$ python -q
>>> import numpy as np
>>> np.set_printoptions(precision=4, suppress=True, linewidth=100)
>>> tidy = lambda a: np.round(a, 4) + 0
>>> X = np.array([[3.0, -3.0, 0.0, 0.0, 0.0],
...     [-3.0, 5.0, -3.0, 0.0, 0.0],
...     [0.0, -3.0, 3.0, -3.0, 0.0],
...     [0.0, 0.0, -3.0, -1.0, -3.0],
...     [0.0, 0.0, 0.0, -3.0, 1.0]])
>>> q, V = np.linalg.qr(X[:, :1])[0], np.linalg.qr(X[:, 1:])[0]
>>> sv = np.linalg.svd(q.T @ V, compute_uv=False)
>>> print(tidy(np.linalg.norm(q @ q.T - V @ V.T, 2)))
1.0
>>> print((sv > 0.9).sum())
1
>>> E = np.array([[-76, 8, 8, 1, 8, 4],
...     [3, 30, 3, 4, 4, 0],
...     [1, 1, -41, 7, 8, 0],
...     [7, 7, 6, -70, 4, 6],
...     [8, 4, 4, 2, 53, 6],
...     [5, 5, 2, 2, 5, 13]])
>>> Uu, sv, VT = np.linalg.svd(E, full_matrices=False)
>>> print(tidy(Uu.T @ Uu))
[[1. 0. 0. 0. 0. 0.]
 [0. 1. 0. 0. 0. 0.]
 [0. 0. 1. 0. 0. 0.]
 [0. 0. 0. 1. 0. 0.]
 [0. 0. 0. 0. 1. 0.]
 [0. 0. 0. 0. 0. 1.]]
>>> print(tidy(VT @ VT.T))
[[1. 0. 0. 0. 0. 0.]
 [0. 1. 0. 0. 0. 0.]
 [0. 0. 1. 0. 0. 0.]
 [0. 0. 0. 1. 0. 0.]
 [0. 0. 0. 0. 1. 0.]
 [0. 0. 0. 0. 0. 1.]]
>>> print(tidy(Uu.T @ E @ VT.T))
[[78.6533  0.      0.      0.      0.      0.    ]
 [ 0.     71.3192  0.      0.      0.      0.    ]
 [ 0.      0.     55.9079  0.      0.      0.    ]
 [ 0.      0.      0.     39.7133  0.      0.    ]
 [ 0.      0.      0.      0.     29.7845  0.    ]
 [ 0.      0.      0.      0.      0.     12.2998]]
>>> print(tidy(np.cumsum(sv ** 2) / np.sum(sv ** 2)))
[0.3636 0.6626 0.8463 0.939  0.9911 1.    ]
>>> print((sv > 1e-8).sum())
6
>>> rng = np.random.default_rng(761480)
>>> idx = rng.permutation(6)
>>> other = E[:, idx] * rng.choice([-1, 1], 6)
>>> print(other)
[[ -8   4 -76  -8  -8  -1]
 [ -3   0   3 -30  -4  -4]
 [ 41   0   1  -1  -8  -7]
 [ -6   6   7  -7  -4  70]
 [ -4   6   8  -4 -53  -2]
 [ -2  13   5  -5  -5  -2]]
>>> Uu, _, VT = np.linalg.svd(E.T @ other)
>>> print(tidy(Uu @ VT))
[[ 0.  0.  1.  0.  0.  0.]
 [ 0.  0.  0. -1.  0.  0.]
 [-1.  0.  0.  0.  0.  0.]
 [ 0.  0.  0.  0.  0. -1.]
 [ 0.  0.  0.  0. -1.  0.]
 [ 0.  1.  0.  0.  0.  0.]]
>>> q, r_ = np.linalg.qr(E)
>>> print(tidy(q.T @ q))
[[1. 0. 0. 0. 0. 0.]
 [0. 1. 0. 0. 0. 0.]
 [0. 0. 1. 0. 0. 0.]
 [0. 0. 0. 1. 0. 0.]
 [0. 0. 0. 0. 1. 0.]
 [0. 0. 0. 0. 0. 1.]]
>>> print(q.shape, r_.shape)
(6, 6) (6, 6)
>>> J = np.array([[0.1, -0.3, 0.4],
...     [-2.2, -0.7, 0.8],
...     [-1.1, 0.6, -0.9],
...     [0.5, 1.1, 0.8],
...     [-1.1, 0.5, 1.7]])
>>> J[0] = J[4] + 0.05 * rng.normal(size=3)
>>> print(tidy(J))
[[-1.1094  0.6217  1.6547]
 [-2.2    -0.7     0.8   ]
 [-1.1     0.6    -0.9   ]
 [ 0.5     1.1     0.8   ]
 [-1.1     0.5     1.7   ]]
>>> Uu, sv = np.linalg.svd(J)
Traceback (most recent call last):
  File "<python-input-27>", line 1, in <module>
    Uu, sv = np.linalg.svd(J)
    ^^^^^^
ValueError: too many values to unpack (expected 2)
>>> Uu, sv, VT = np.linalg.svd(J, full_matrices=False)
>>> print((sv > 1e-8).sum())
3
>>> print(tidy(Uu.T @ J @ VT.T))
[[3.5261 0.     0.    ]
 [0.     2.2183 0.    ]
 [0.     0.     1.3422]]
>>> print(tidy(sv / sv[0]))
[1.     0.6291 0.3806]
>>> print(tidy(np.sqrt((sv ** 2).sum())), tidy(np.linalg.norm(J)))
4.3767 4.3767
>>> print(Uu.shape, sv.shape, VT.shape)
(5, 3) (3,) (3, 3)
>>> print(tidy(np.abs(VT[0])))
[0.7351 0.0999 0.6706]
>>> other = J / np.sqrt((J ** 2).mean(axis=1, keepdims=True))
>>> print(np.linalg.matrix_rank(other) == np.linalg.matrix_rank(J))
True
>>> print(tidy(J - J.mean(axis=1, keepdims=True)))
[[-1.4984  0.2327  1.2657]
 [-1.5     0.      1.5   ]
 [-0.6333  1.0667 -0.4333]
 [-0.3     0.3     0.    ]
 [-1.4667  0.1333  1.3333]]
>>> print(np.linalg.matrix_rank(J - J.mean(axis=1, keepdims=True)))
2
>>> x0 = np.array([-7, 3, 5])
>>> a = np.maximum(J @ x0, 0)
>>> print(tidy(J.T @ a))
[-80.9944  15.0512  72.0979]
>>> print(tidy(np.tanh(J @ x0)))
[1.     1.     0.9999 0.999  1.    ]
>>> print(np.flatnonzero(a > 1e-9))
[0 1 2 3 4]
>>> print(tidy(a))
[17.9049 17.3     5.      3.8    17.7   ]
>>> print(tidy(J * (a > 1e-9)[:, None]))
[[-1.1094  0.6217  1.6547]
 [-2.2    -0.7     0.8   ]
 [-1.1     0.6    -0.9   ]
 [ 0.5     1.1     0.8   ]
 [-1.1     0.5     1.7   ]]
>>> x0 = np.array([4, 5, 4])
>>> rhs = J @ x0
>>> print(tidy(np.linalg.lstsq(J, rhs)[0]))
[4. 5. 4.]
>>> try:
...     np.linalg.solve(J, rhs)
... except np.linalg.LinAlgError as e:
...     print(e)
... 
Last 2 dimensions of the array must be square
>>> rhs = rhs + 0.3 * rng.normal(size=5)
>>> print(tidy(rhs))
[ 5.3    -9.0849 -5.0184 11.1542  5.2571]
>>> c, *_ = np.linalg.lstsq(J, rhs)
>>> print(tidy(np.linalg.norm(rhs - J @ c)))
0.3358
>>> print([round(float(np.linalg.norm(np.linalg.solve(J.T @ J + lam * np.eye(3), J.T @ rhs))), 2) for lam in (0, 1, 10, 100)])
[7.74, 6.38, 2.51, 0.36]
>>> P = J @ np.linalg.solve(J.T @ J, J.T)
>>> print(np.linalg.matrix_rank(np.eye(5) - P))
2
>>> print(tidy(np.trace(P)))
3.0
>>> print(tidy((np.eye(5) - P) @ J))
[[0. 0. 0.]
 [0. 0. 0.]
 [0. 0. 0.]
 [0. 0. 0.]
 [0. 0. 0.]]
